>>> import numpy as np
>>> from numpy import linalg as LA
>>> np.set_printoptions(suppress=True, linewidth=100)
>>> J = np.load("a.npy")
>>> J
array([[ 2., -3.,  0.],
       [-3.,  0., -3.],
       [ 0., -3.,  2.]])
>>> # equal to its transpose
>>> x = np.array([-1, 2, -2])
>>> target = J @ x
>>> target
array([ -8.,   9., -10.])
>>> np.round(LA.solve(J.T, J[2]), 2)
array([-0., -0.,  1.])
>>> np.round(LA.solve(J, target + J[:, 2]), 2)
array([-1.,  2., -1.])
>>> A2 = J / LA.norm(J, axis=1, keepdims=True)
>>> gram = A2 @ A2.T
>>> (np.abs(gram) > 0.9).astype(int)
array([[1, 0, 0],
       [0, 1, 0],
       [0, 0, 1]])
>>> np.argwhere(np.triu(np.abs(gram) > 0.95, 1))
array([], shape=(0, 2), dtype=int64)
>>> F = np.array([[-0.2, 23.1, -16.4],
...     [-9.72, 7.46, -6.87],
...     [1.26, -13.13, 12.82],
...     [23.96, -10.07, 22.82],
...     [-23.17, 2.82, -2.75],
...     [0.8, 2.82, 11.18],
...     [-17.32, 16.89, -10.24],
...     [-11.05, 2.3, -2.58],
...     [-0.98, -4.94, 1.5],
...     [-3.48, 3.82, 0.64],
...     [-13.74, 2.69, -6.48],
...     [-0.06, 12.11, -7.29],
...     [12.44, -3.98, 9.58],
...     [-0.26, -26.76, 7.16],
...     [0.59, -13.4, 8.14],
...     [-0.3, -4.86, 9.36],
...     [25.97, -25.73, 22.27],
...     [-5.68, 10.38, -9.46],
...     [-5.66, 12.71, -17.8],
...     [-13.44, 11.07, -14.77],
...     [-20.12, 25.58, -17.64]])
>>> d = LA.norm(F[:, None] - F[None], axis=-1)
>>> (d + 1e9 * np.eye(21)).round(6).argmin(axis=1)
array([18, 17, 14, 16, 10, 15, 19, 10, 15,  7,  7, 17, 15, 14,  2,  8,  3,  1, 19,  6,  6])
>>> d[14].round(6).argsort(kind="stable")[:4]
array([14,  2, 15,  8])
>>> d.shape
(21, 21)
>>> cent = F[[7, 3]].astype(float)
>>> for _ in range(7):
...     lab = LA.norm(F[:, None] - cent, axis=-1).argmin(axis=1)
...     cent = np.array([F[lab == j].mean(axis=0) for j in range(2)])
... 
>>> lab
array([0, 0, 1, 1, 0, 1, 0, 0, 1, 0, 0, 0, 1, 1, 1, 1, 1, 0, 0, 0, 0])
>>> cent.round(2)
array([[-10.3 ,  10.91,  -9.3 ],
       [  7.05, -11.12,  11.65]])
>>> q, _ = LA.qr(np.array([[0.0, -1.7], [0.0, -1.2]]))
>>> ev = np.array([0, 2])
>>> W0 = q @ np.diag(ev) @ q.T
>>> W0
array([[0., 0.],
       [0., 2.]])
>>> # triangular, det is the product of the diagonal
>>> W = np.array([[-7, 8], [6, 5]])
>>> coef = np.array([2, 3])
>>> act = np.maximum(W0 @ W + coef, 0)
>>> act
array([[ 2.,  3.],
       [14., 13.]])
>>> (act > 0).astype(int)
array([[1, 1],
       [1, 1]])
>>> LA.matrix_rank(act)
np.int64(2)
>>> cent = np.array([[2, 3], [5, 9]])
>>> W @ cent
array([[26, 51],
       [37, 63]])
>>> act @ cent
array([[ 19.,  33.],
       [ 93., 159.]])
>>> W0.sum(axis=0)
array([0., 2.])
>>> W0 - W0[0]
array([[0., 0.],
       [0., 2.]])
>>> np.round(LA.svd(W0, compute_uv=False), 2)
array([2., 0.])
>>> np.unravel_index(np.abs(W0).argmax(), W0.shape)
(np.int64(1), np.int64(1))
>>> np.abs(W0).max()
np.float64(2.0)
>>> np.count_nonzero(W0)
np.int64(1)
>>> LA.rank(W0)
Traceback (most recent call last):
  File "<python-input-44>", line 1, in <module>
    LA.rank(W0)
    ^^^^^^^
AttributeError: module 'numpy.linalg' has no attribute 'rank'
>>> rank = LA.matrix_rank(W0)
>>> rank
np.int64(1)
>>> null = LA.svd(W0)[2][rank:].T
>>> null @ null.T
array([[1., 0.],
       [0., 0.]])
>>> LA.matrix_rank(W0.T @ W0), LA.matrix_rank(W0 @ W0.T)
(np.int64(1), np.int64(1))
>>> [int(LA.matrix_rank(np.delete(W0, i, axis=0))) for i in range(2)]
[1, 0]
>>> W0 @ null
array([[0.],
       [0.]])
>>> (LA.matrix_power((W0 != 0) + (W0.T != 0) + np.eye(2), 2) > 0).astype(int)
array([[1, 0],
       [0, 1]])
>>> (W0 != 0).astype(int)
array([[0, 0],
       [0, 1]])
>>> (W0 + W0.T) / 2
array([[0., 0.],
       [0., 2.]])
>>> m1 = np.load("arr.npy")
>>> m1
array([[23,  0, 18],
       [ 5,  0,  0],
       [15,  0, 10],
       [13,  0,  8],
       [21,  0, 16],
       [23,  0, 18],
       [13,  0,  8],
       [19,  0, 14],
       [ 7,  0,  2],
       [ 7,  0,  2],
       [23,  0, 18],
       [23,  0, 18],
       [19,  0, 14]])
>>> # rank 2
>>> Uu, sv, Vh = LA.svd(m1)
>>> sv.round(2)
array([78.21,  5.36,  0.  ])
>>> A2 = Uu[:, :2] @ np.diag(sv[:2]) @ Vh[:2]
>>> LA.matrix_rank(A2)
np.int64(2)
>>> round(LA.norm(m1 - A2, 2), 2), sv[2]
(np.float64(0.0), np.float64(0.0))
>>> LA.matrix_rank(m1, rtol=0.05)
np.int64(2)
>>> rank = LA.matrix_rank(m1)
>>> rank
np.int64(2)
>>> null = LA.svd(m1)[2][rank:].T
>>> null.shape
(3, 1)
>>> null[:, 0] / null[np.abs(null[:, 0]).round(6).argmax(), 0]
array([0., 1., 0.])
>>> K = np.load("data.npy")
>>> K
array([[-23.95,  19.5 ,   8.44],
       [-23.3 ,  20.57,   9.2 ],
       [-25.12,  19.74,   9.55],
       [-26.43,  20.11,   9.75],
       [-26.04,  20.87,  10.69],
       [-25.16,  20.93,  10.74],
       [-25.41,  19.98,  10.87],
       [-24.33,  21.29,  12.47],
       [-24.4 ,  20.82,   8.95],
       [-23.4 ,  19.18,  10.57],
       [-23.31,  18.12,   9.83],
       [-24.6 ,  20.12,   9.97],
       [-26.03,  20.38,  11.06],
       [-25.48,  19.8 ,  10.72],
       [-24.93,  19.15,   8.91],
       [-26.46,  19.98,   8.25]])
>>> d = LA.norm(K[:, None] - K[None], axis=-1)
>>> np.unravel_index(d.round(6).argmax(), d.shape)
(np.int64(7), np.int64(15))
>>> LA.matrix_rank(d ** 2)
np.int64(5)
>>> Uu, sv, Vh = LA.svd(K)
>>> np.argmax(sv[:-1] / (sv[1:] + 1e-6)) + 1
np.int64(1)
>>> A2 = Uu[:, :1] @ np.diag(sv[:1]) @ Vh[:1]
>>> round(np.abs(K - A2).max(), 2)
np.float64(2.15)
>>> LA.matrix_rank(K, rtol=0.05)
np.int64(1)
>>> A2 = np.c_[K[:, :1] @ np.array([[9]]), np.array([1, 1, 0, 1, 0, 1, 3, 1, 3, 1, 0, 2, 2, 3, 2, 0])]
>>> A2.round(2)
array([[-215.55,    1.  ],
       [-209.7 ,    1.  ],
       [-226.08,    0.  ],
       [-237.87,    1.  ],
       [-234.36,    0.  ],
       [-226.44,    1.  ],
       [-228.69,    3.  ],
       [-218.97,    1.  ],
       [-219.6 ,    3.  ],
       [-210.6 ,    1.  ],
       [-209.79,    0.  ],
       [-221.4 ,    2.  ],
       [-234.27,    2.  ],
       [-229.32,    3.  ],
       [-224.37,    2.  ],
       [-238.14,    0.  ]])
>>> np.round(LA.norm(LA.qr(K)[0].T @ A2, axis=0) ** 2 / ((A2 ** 2).sum(axis=0) + 1e-12), 2)
array([1.  , 0.62])
>>> LA.matrix_rank(A2)
np.int64(2)
>>> x = np.array([-1, 1])
>>> target = A2 @ x
>>> np.round(LA.pinv(A2) @ A2, 2) + 0
array([[1., 0.],
       [0., 1.]])
>>> rng = np.random.default_rng(853)
>>> target = target + 0.05 * rng.normal(size=16)
>>> target.round(2)
array([216.62, 210.69, 226.05, 238.89, 234.33, 227.48, 231.8 , 219.97, 222.57, 211.62, 209.82,
       223.33, 236.25, 232.31, 226.28, 238.05])
>>> coef, *_ = LA.lstsq(A2, target)
>>> coef.round(2)
array([-1.  ,  1.01])
>>> [round(float(LA.norm(LA.solve(A2.T @ A2 + lam * np.eye(2), A2.T @ target))), 2) for lam in (0, 1, 10, 100)]
[1.42, 1.38, 1.19, 1.02]
>>> feats = np.loadtxt("case1.csv", delimiter=",")
>>> feats
array([[-7.,  1.,  3.],
       [-8., -1.,  6.],
       [-8., -5., 10.]])
>>> LA.cond(feats) > 100
np.True_
>>> LA.matrix_rank(feats, rtol=0.1)
np.int64(2)
>>> lab = rng.permutation(3)
>>> lab
array([1, 0, 2])
>>> A2 = feats[lab][:, lab]
>>> np.round(np.sort(np.abs(LA.eigvals(A2))), 2)
array([1., 3., 4.])
>>> np.allclose(A2, feats)
False
>>> np.diag(A2)
array([-1., -7., 10.])
>>> ev, vecs = LA.eig(feats)
>>> np.round(np.sort(LA.eigvals(feats.T)), 2)
array([-3.,  1.,  4.])
>>> ev.round(2)
array([-3.,  1.,  4.])
>>> np.round(np.sort(LA.eigvals(feats @ feats)), 2)
array([ 1.,  9., 16.])
>>> q, vecs = LA.qr(feats[:, :2])[0], LA.qr(feats[:, 2:])[0]
>>> sv = LA.svd(q.T @ vecs, compute_uv=False)
>>> np.round(np.degrees(np.arccos(sv.clip(0, 1))), 2)
array([1.03])
>>> np.round(LA.norm(q @ q.T - vecs @ vecs.T, 2), 2)
np.float64(1.0)
>>> sv.round(2)
array([1.])
>>> E = np.diag(np.array([1, 0, 1, 0])) + -1 * np.eye(4, k=1) + -1 * np.eye(4, k=-1)
>>> E
array([[ 1., -1.,  0.,  0.],
       [-1.,  0., -1.,  0.],
       [ 0., -1.,  1., -1.],
       [ 0.,  0., -1.,  0.]])
>>> f = np.array([2, 2, 3, 1])
>>> A2 = E + np.outer(f, np.eye(4)[2])
>>> A2
array([[ 1., -1.,  2.,  0.],
       [-1.,  0.,  1.,  0.],
       [ 0., -1.,  4., -1.],
       [ 0.,  0.,  0.,  0.]])
>>> A = np.loadtxt("m.csv", delimiter=",")
>>> A
array([[ 0.,  0.,  0.],
       [ 0.,  2., -7.],
       [ 2.,  1.,  2.],
       [ 2.,  1.,  2.],
       [-5.,  5., -5.],
       [ 0.,  0.,  0.],
       [-3.,  6., -3.],
       [ 0.,  2., -7.],
       [-5.,  5., -5.],
       [-5.,  5., -5.],
       [ 2.,  1.,  2.],
       [ 7., -2.,  0.],
       [ 0.,  0.,  0.],
       [ 0.,  2., -7.],
       [ 2.,  1.,  2.],
       [ 0.,  0.,  0.],
       [ 0.,  0.,  0.],
       [ 0.,  0.,  0.],
       [ 0.,  0.,  0.],
       [-3.,  6., -3.],
       [ 0.,  2., -7.]])
>>> # row 3 repeats row 2
>>> blk = np.stack([A, 5 * A, A[::-1]])
>>> np.einsum("bij,cij->bc", blk, blk)
array([[  634.,  3170.,    79.],
       [ 3170., 15850.,   395.],
       [   79.,   395.,   634.]])
>>> (blk @ A.T).shape
(3, 21, 21)
>>> LA.matrix_rank(blk.reshape(3, -1))
np.int64(2)
>>> blk.shape
(3, 21, 3)
>>> LA.matrix_rank(blk)
array([3, 3, 3])
>>> hat = A @ LA.solve(A.T @ A, A.T)
>>> np.allclose(hat @ hat, hat)
True
>>> np.round(np.diag(hat), 2)
array([0.  , 0.22, 0.15, 0.15, 0.18, 0.  , 0.27, 0.22, 0.18, 0.18, 0.15, 0.45, 0.  , 0.22, 0.15,
       0.  , 0.  , 0.  , 0.  , 0.27, 0.22])
>>> cent = A[[18, 19]].astype(float)
>>> for _ in range(6):
...     lab = LA.norm(A[:, None] - cent, axis=-1).argmin(axis=1)
...     cent = np.array([A[lab == j].mean(axis=0) for j in range(2)])
... 
>>> lab
array([0, 1, 0, 0, 1, 0, 1, 1, 1, 1, 0, 0, 0, 1, 0, 0, 0, 0, 0, 1, 1])
>>> cent.round(2)
array([[ 1.25,  0.17,  0.67],
       [-2.33,  3.89, -5.44]])
>>> np.bincount(lab)
array([12,  9])
>>> f = np.array([-3, -2])
>>> np.convolve(A[19], f)
array([  9., -12.,  -3.,   6.])
>>> np.correlate(A[19], A[20], "full")
array([ 21., -48.,  33.,  -6.,   0.])
>>> np.array([np.convolve(row, f, "same") for row in A])
array([[  0.,   0.,   0.],
       [  0.,  -6.,  17.],
       [ -6.,  -7.,  -8.],
       [ -6.,  -7.,  -8.],
       [ 15.,  -5.,   5.],
       [  0.,   0.,   0.],
       [  9., -12.,  -3.],
       [  0.,  -6.,  17.],
       [ 15.,  -5.,   5.],
       [ 15.,  -5.,   5.],
       [ -6.,  -7.,  -8.],
       [-21.,  -8.,   4.],
       [  0.,   0.,   0.],
       [  0.,  -6.,  17.],
       [ -6.,  -7.,  -8.],
       [  0.,   0.,   0.],
       [  0.,   0.,   0.],
       [  0.,   0.,   0.],
       [  0.,   0.,   0.],
       [  9., -12.,  -3.],
       [  0.,  -6.,  17.]])
